In [1]: import numpy as np

In [2]: np.set_printoptions(precision=4, suppress=True, linewidth=200)

In [3]: q, _ = np.linalg.qr(np.array([[0.3, 1.5, -0.3, 0.3, -0.9],
   ...:     [-0.3, -0.9, -0.2, 0.2, 0.5],
   ...:     [-0.7, -1.2, 0.0, -0.9, -0.8],
   ...:     [1.2, -2.7, 0.2, -0.1, -0.5],
   ...:     [-1.0, 2.6, -0.6, 0.1, -0.5],
   ...:     [-0.3, -0.3, 0.3, -0.6, 0.0],
   ...:     [-0.1, -0.8, 0.0, -1.5, 0.4],
   ...:     [-1.5, 0.3, 1.9, 0.4, 0.5],
   ...:     [-0.7, 0.0, -0.1, -2.1, -0.2]]))

In [4]: F = q @ q.T

In [5]: print(F)
[[ 0.4949 -0.4087  0.0001  0.0873  0.191  -0.01   -0.1836 -0.0693  0.0146]
 [-0.4087  0.5183  0.1787 -0.1123  0.0294 -0.069  -0.0263 -0.0913 -0.153 ]
 [ 0.0001  0.1787  0.7848  0.2383  0.1801  0.0713 -0.1056  0.0483  0.1707]
 [ 0.0873 -0.1123  0.2383  0.6252 -0.3727  0.0286 -0.0565 -0.0852 -0.0843]
 [ 0.191   0.0294  0.1801 -0.3727  0.546  -0.0432 -0.1693 -0.0604  0.0708]
 [-0.01   -0.069   0.0713  0.0286 -0.0432  0.0754  0.1104  0.1293  0.168 ]
 [-0.1836 -0.0263 -0.1056 -0.0565 -0.1693  0.1104  0.414  -0.0765  0.3836]
 [-0.0693 -0.0913  0.0483 -0.0852 -0.0604  0.1293 -0.0765  0.9473 -0.0305]
 [ 0.0146 -0.153   0.1707 -0.0843  0.0708  0.168   0.3836 -0.0305  0.5939]]

In [6]: B = np.array([[1, 1, -2],
   ...:     [1, 1, 0],
   ...:     [1, -2, 1],
   ...:     [-1, 2, 0],
   ...:     [-2, 2, 1],
   ...:     [1, 2, 1],
   ...:     [2, 1, 0],
   ...:     [-1, -1, 2],
   ...:     [-2, 2, -1]])

In [7]: print(np.einsum("ij,ij->i", F, F))
[0.4949 0.5183 0.7848 0.6252 0.546  0.0754 0.414  0.9473 0.5939]

In [8]: print(np.einsum("ij->j", F))
[ 0.1163 -0.1343  1.5668  0.2684  0.3717  0.4608  0.2902  0.7119  1.1339]

In [9]: print(np.vstack([F, B.T]).shape)
(12, 9)

In [10]: print(np.linalg.matrix_rank(np.vstack([F, B.T])))
8

In [11]: print(np.argsort(-np.linalg.norm(F, axis=0).round(6), kind="stable")[:3])
[7 2 3]

In [12]: print(round(float(np.linalg.norm(F, 2) / np.linalg.norm(F)), 4))
0.4472

In [13]: print(np.linalg.matrix_rank(F, rtol=0.1))
5

In [14]: arr = np.load("out4.npy")

In [15]: print(arr)
[[ 0.6 -1.5  0.7  0.9]
 [ 0.9  1.7 -0.8 -2.9]
 [-0.5 -0.5  0.2 -0.8]
 [ 1.3 -0.4 -0.1  0. ]
 [-0.4 -1.   2.  -1.7]
 [-0.4 -0.7 -1.7  0. ]
 [ 0.8  0.4 -0.3 -0.3]
 [-0.5 -1.2 -1.  -0.7]
 [ 1.1 -1.6 -1.7 -1.5]
 [ 0.6 -0.3 -1.6  0.1]]

In [16]: Ac = arr - arr.mean(axis=0)

In [17]: left, sigma, Vh = np.linalg.svd(Ac, full_matrices=False)

In [18]: print(round((sigma ** 2).sum() ** 2 / (sigma ** 4).sum(), 4))
3.1346

In [19]: print(np.abs(Vh[0]).argmax())
3

In [20]: print(np.abs(left[:, 0]).argmax())
1

In [21]: print((np.sign(left[:, 0]) == np.sign(left[0, 0])).astype(int))
[1 0 1 1 1 1 0 1 0 0]

In [22]: print(np.abs(Vh[-1]))
[0.7899 0.5232 0.0644 0.3133]

In [23]: print(Vh[0] * np.sign(Vh[0, np.abs(Vh[0]).argmax()]))
[-0.1743 -0.6208  0.3638  0.6722]

In [24]: mat = np.load("block4.npy")

In [25]: print(mat)
[[3 1 3 0 0 3]
 [0 3 2 1 1 1]
 [0 0 0 3 0 0]
 [0 0 0 0 3 3]
 [0 0 0 0 3 0]
 [0 0 0 0 0 0]]

In [26]: print(np.abs(np.diag(np.linalg.qr(mat)[1])) > 1e-9)
[ True  True False False  True False]

In [27]: print(np.linalg.matrix_rank(mat - mat[0, 0] * np.eye(6)))
5

In [28]: print(mat @ mat)
[[ 9  6 11 10  1 10]
 [ 0  9  6  9  9  6]
 [ 0  0  0  0  9  9]
 [ 0  0  0  0  9  0]
 [ 0  0  0  0  9  0]
 [ 0  0  0  0  0  0]]

In [29]: r = np.linalg.matrix_rank(mat)

In [30]: print(r)
5

In [31]: ns = np.linalg.svd(mat)[2][r:].T

In [32]: print(np.allclose(mat @ ns, 0))
True

In [33]: print(np.linalg.matrix_rank(mat.T @ mat), np.linalg.matrix_rank(mat @ mat.T))
5 5

In [34]: print([int(np.linalg.matrix_rank(mat[:, :j + 1])) for j in range(6)])
[1, 2, 2, 3, 4, 5]

In [35]: print(ns.shape)
(6, 1)

In [36]: def softmax(z):
    ...:     e = np.exp(z - z.max(axis=-1, keepdims=True))
    ...:     return e / e.sum(axis=-1, keepdims=True)
    ...: 

In [37]: print(softmax(mat[0]))
[0.3091 0.0418 0.3091 0.0154 0.0154 0.3091]

In [38]: print(softmax(mat[0] + 2))
[0.3091 0.0418 0.3091 0.0154 0.0154 0.3091]

In [39]: print(np.round(softmax(10 * mat[0]), 4) + 0)
[0.3333 0.     0.3333 0.     0.     0.3333]

In [40]: print(softmax(mat).sum(axis=1))
[1. 1. 1. 1. 1. 1.]

In [41]: S = mat @ mat.T / np.sqrt(6)

In [42]: print(softmax(S)[0] @ mat)
[2.9943 1.0024 2.9972 0.0015 0.0028 2.997 ]

In [43]: f = np.array([5, 4, -4, -5])

In [44]: r1 = np.array([-2, 3, -2, 1, -3, -2, -3, -2, 2, 0, -3, 2])

In [45]: K = f[:, None] + r1[None, :]

In [46]: print(K)
[[ 3  8  3  6  2  3  2  3  7  5  2  7]
 [ 2  7  2  5  1  2  1  2  6  4  1  6]
 [-6 -1 -6 -3 -7 -6 -7 -6 -2 -4 -7 -2]
 [-7 -2 -7 -4 -8 -7 -8 -7 -3 -5 -8 -3]]

In [47]: # column 2 repeats column 0

In [48]: left, sigma, Vh = np.linalg.svd(K)

In [49]: print(np.argmax(sigma[:-1] / (sigma[1:] + 1e-6)) + 1)
2

In [50]: B = left[:, :2] @ np.diag(sigma[:2]) @ Vh[:2]

In [51]: print(np.linalg.matrix_rank(K, rtol=0.05))
2

In [52]: print(np.round(np.linalg.norm(K - B, 2), 4), np.round(sigma[2], 4))
0.0 0.0

In [53]: print(np.linalg.lstsq(K[:-1].T, K[-1])[2])
2

In [54]: print(K @ np.linalg.pinv(K) @ K)
[[ 3.  8.  3.  6.  2.  3.  2.  3.  7.  5.  2.  7.]
 [ 2.  7.  2.  5.  1.  2.  1.  2.  6.  4.  1.  6.]
 [-6. -1. -6. -3. -7. -6. -7. -6. -2. -4. -7. -2.]
 [-7. -2. -7. -4. -8. -7. -8. -7. -3. -5. -8. -3.]]

In [55]: m1 = np.load("x.npy")

In [56]: print(m1)
[[ 5  6  7  8  9 10 11]
 [12 13 14 15 16 17 18]
 [19 20 21 22 23 24 25]
 [26 27 28 29 30 31 32]
 [33 34 35 36 37 38 39]
 [40 41 42 43 44 45 46]]

In [57]: print(np.linalg.matrix_rank(m1, rtol=0.1))
1

In [58]: print(np.linalg.cond(m1) > 100)
True

In [59]: print([round(float(x), 4) for x in np.linalg.svd(m1, compute_uv=False)[:3]])
[182.8957, 5.4906, 0.0]

In [60]: print(np.argsort(-np.linalg.norm(m1, axis=0).round(6), kind="stable")[:3])
[6 5 4]

In [61]: print(np.round(np.linalg.norm(m1, 2) / np.linalg.norm(m1), 4))
0.9995

In [62]: print(np.linalg.lstsq(m1[:-1].T, m1[-1])[2])
2

In [63]: print(np.abs(np.diag(np.linalg.qr(m1)[1])) > 1e-9)
[ True  True False False False False]

In [64]: print(np.allclose(m1[:-1].T @ np.linalg.lstsq(m1[:-1].T, m1[-1])[0], m1[-1]))
True

In [65]: print(round(np.trace(np.linalg.pinv(m1) @ m1), 4))
2.0

In [66]: try:
    ...:     np.linalg.inv(m1)
    ...: except np.linalg.LinAlgError as e:
    ...:     print(e)
    ...: 
Last 2 dimensions of the array must be square

In [67]: print(m1 @ np.linalg.pinv(m1) @ m1)
[[ 5.  6.  7.  8.  9. 10. 11.]
 [12. 13. 14. 15. 16. 17. 18.]
 [19. 20. 21. 22. 23. 24. 25.]
 [26. 27. 28. 29. 30. 31. 32.]
 [33. 34. 35. 36. 37. 38. 39.]
 [40. 41. 42. 43. 44. 45. 46.]]

In [68]: t3 = np.stack([m1, 4 * m1, m1[::-1]])

In [69]: print(np.linalg.matrix_rank(t3))
[2 2 2]

In [70]: print(np.linalg.norm(t3, axis=(1, 2)))
[182.9781 731.9126 182.9781]

In [71]: left, sigma, Vh = np.linalg.svd(m1)

In [72]: print(np.argmax(sigma[:-1] / (sigma[1:] + 1e-6)) + 1)
2

In [73]: print(sigma.round(4) + 0)
[182.8957   5.4906   0.       0.       0.       0.    ]

In [74]: B = left[:, :2] @ np.diag(sigma[:2]) @ Vh[:2]

In [75]: print(round(np.linalg.norm(m1 - B, 2), 4), round(float(sigma[2]), 4))
0.0 0.0

In [76]: print(B)
[[ 5.  6.  7.  8.  9. 10. 11.]
 [12. 13. 14. 15. 16. 17. 18.]
 [19. 20. 21. 22. 23. 24. 25.]
 [26. 27. 28. 29. 30. 31. 32.]
 [33. 34. 35. 36. 37. 38. 39.]
 [40. 41. 42. 43. 44. 45. 46.]]

In [77]: print(round(float(np.linalg.norm(m1 - B) / np.linalg.norm(m1)), 4))
0.0

In [78]: print(np.linalg.matrix_rank(m1, rtol=0.05))
1

In [79]: cov = m1.T @ m1

In [80]: print(np.round(np.linalg.svd(m1, compute_uv=False) ** 2, 4) + 0)
[33450.8537    30.1463     0.         0.         0.         0.    ]

In [81]: print((m1 @ m1.T).shape)
(6, 6)

In [82]: A = np.loadtxt("arr.csv", delimiter=",")

In [83]: print(A)
[[1. 0. 0. 0. 0. 0. 0. 0.]
 [0. 1. 0. 0. 0. 0. 0. 0.]
 [2. 1. 1. 0. 0. 0. 0. 0.]
 [2. 1. 0. 1. 0. 0. 0. 0.]
 [0. 2. 1. 1. 1. 0. 0. 0.]
 [0. 0. 2. 2. 1. 1. 0. 0.]
 [1. 0. 2. 0. 1. 1. 1. 0.]
 [2. 1. 2. 0. 0. 2. 0. 1.]]

In [84]: # triangular: eigenvalues sit on the diagonal

In [85]: rng = np.random.default_rng(657732)

In [86]: B = A + rng.integers(-2, 3, (8, 7)) @ rng.integers(-2, 3, (7, 8))

In [87]: print(B)
[[  9.   1.  -8.   3.   9.   1.  -2.   2.]
 [  2.  -5.   2.   2.   5.   3. -12.  -3.]
 [  9.  -3.  -8.  -4.  -1.  -6.  10.   2.]
 [  3.  -5.   7.  -9.  -7.  -5.   4.  10.]
 [ -8.   5.  11.  -3. -10.  -4.   4.  -1.]
 [  2.  14.  -2.   2.  -5.   4.   6.   3.]
 [  7.  -1.  -1.  -8.  -1.  -5.   3.   8.]
 [ 14.  -5.  -3.   2.   6.   0.  -4.  -2.]]

In [88]: print(np.linalg.matrix_rank(B - A, tol=1e-8))
7

In [89]: print(np.abs(B - A).sum(axis=1))
[34. 35. 43. 50. 45. 38. 36. 40.]

In [90]: print(B - A)
[[  8.   1.  -8.   3.   9.   1.  -2.   2.]
 [  2.  -6.   2.   2.   5.   3. -12.  -3.]
 [  7.  -4.  -9.  -4.  -1.  -6.  10.   2.]
 [  1.  -6.   7. -10.  -7.  -5.   4.  10.]
 [ -8.   3.  10.  -4. -11.  -4.   4.  -1.]
 [  2.  14.  -4.   0.  -6.   3.   6.   3.]
 [  6.  -1.  -3.  -8.  -2.  -6.   2.   8.]
 [ 12.  -6.  -5.   2.   6.  -2.  -4.  -3.]]

In [91]: f = np.array([0, 0, -1])

In [92]: print(np.convolve(A[7], f))
[ 0.  0. -2. -1. -2.  0.  0. -2.  0. -1.]

In [93]: print(np.cross(A[7, :3], A[1, :3]))
[-2.  0.  2.]

In [94]: x = np.array([3, -5, -5, 5, 4, -4, -1, 3])

In [95]: target = A @ x

In [96]: print(target)
[  3.  -5.  -4.   6.  -6.   0.  -8. -14.]

In [97]: print(np.linalg.solve(A.T, A[1]))
[0. 1. 0. 0. 0. 0. 0. 0.]

In [98]: print(np.linalg.solve(A, A[:, 3]))
[ 0.  0.  0.  1.  0.  0. -0. -0.]

In [99]: print(np.allclose(A @ A.T, A.T @ A))
False

In [100]: print(A @ A)
[[1. 0. 0. 0. 0. 0. 0. 0.]
 [0. 1. 0. 0. 0. 0. 0. 0.]
 [4. 2. 1. 0. 0. 0. 0. 0.]
 [4. 2. 0. 1. 0. 0. 0. 0.]
 [4. 6. 2. 2. 1. 0. 0. 0.]
 [8. 6. 5. 5. 2. 1. 0. 0.]
 [6. 4. 7. 3. 3. 2. 1. 0.]
 [8. 4. 8. 4. 2. 4. 0. 1.]]

In [101]: print(np.allclose(A, A.T))
False

In [102]: A.inv()
---------------------------------------------------------------------------
AttributeError                            Traceback (most recent call last)
Cell In[102], line 1
----> 1 A.inv()

AttributeError: 'numpy.ndarray' object has no attribute 'inv'

In [103]: np.linalg.determinant(A)
---------------------------------------------------------------------------
AttributeError                            Traceback (most recent call last)
Cell In[103], line 1
----> 1 np.linalg.determinant(A)

AttributeError: module 'numpy.linalg' has no attribute 'determinant'

In [104]: print(round(float(np.abs(np.linalg.eigvals(A)).max()), 4))
1.0

In [105]: feats = np.loadtxt("dump.csv", delimiter=",")

In [106]: print(feats)
[[-0.0119  1.9069 -6.3825  5.5879 -4.9399]
 [ 4.0786 -5.499  -4.4077 -0.9181 -5.7319]
 [-5.3839 -0.2759  8.3697  0.122   0.9329]
 [ 8.2875 -0.7669 -0.3733 -4.1846  3.6165]
 [-2.2619 -1.1035 -0.8698 -6.6384  6.9886]
 [ 0.9132 -7.1325 -3.3634  5.8338  1.7169]
 [ 3.523  -8.7695 -0.7942  3.0957  0.685 ]
 [ 2.1369 -1.4594 -3.5863 -4.6298  7.6816]
 [ 0.134   8.6107 -2.7743 -3.8283  1.867 ]
 [-3.3901 -0.2308 -0.0315 -3.6937 -8.6492]
 [ 1.9656  2.6611 -4.0692 -3.4433 -7.7872]
 [ 0.1877  1.8461  9.6061 -0.0305 -2.0684]
 [ 3.5862  4.1723 -3.7717 -4.9746 -5.5461]
 [ 3.5904 -7.0978  0.614   0.0189  6.0293]
 [ 1.4318  3.575  -1.5437  3.3347 -8.4656]
 [-1.4748 -1.4475 -1.8593  3.5358  8.9315]
 [ 8.3214  4.2292 -0.064   1.8976  3.0436]
 [ 0.2239  9.0996 -4.0513 -0.4102  0.7523]
 [-5.0337 -6.0575 -5.4252 -2.9211  0.0498]
 [ 7.8806  2.9115  4.5671  2.8201  0.7802]
 [ 0.6346 -5.5056 -3.5872 -7.3592 -1.5031]
 [-6.5932 -2.8757 -2.1016 -3.9663  5.302 ]]

In [107]: x = np.array([5, -4, -2, 2, -2])

In [108]: target = feats @ x

In [109]: print(np.linalg.lstsq(feats, target)[0])
[ 5. -4. -2.  2. -2.]

In [110]: print(np.linalg.solve(feats.T @ feats, feats.T @ target))
[ 5. -4. -2.  2. -2.]

In [111]: target = target + 0.05 * rng.normal(size=22)

In [112]: print(target)
[ 26.1154  60.9005 -44.2252  29.6519 -32.3598  48.0747  59.1165  -0.9676 -39.5929  -5.9784  15.9419 -21.5307   9.8835  33.0812  19.5332  -8.6417  22.4979 -29.4431   3.9666  22.7868  20.6467 -35.7603]

In [113]: b, *_ = np.linalg.lstsq(feats, target)

In [114]: print([round(float(np.linalg.norm(np.linalg.solve(feats.T @ feats + lam * np.eye(5), feats.T @ target))), 2) for lam in (0, 1, 10, 100)])
[7.28, 7.26, 7.1, 5.84]
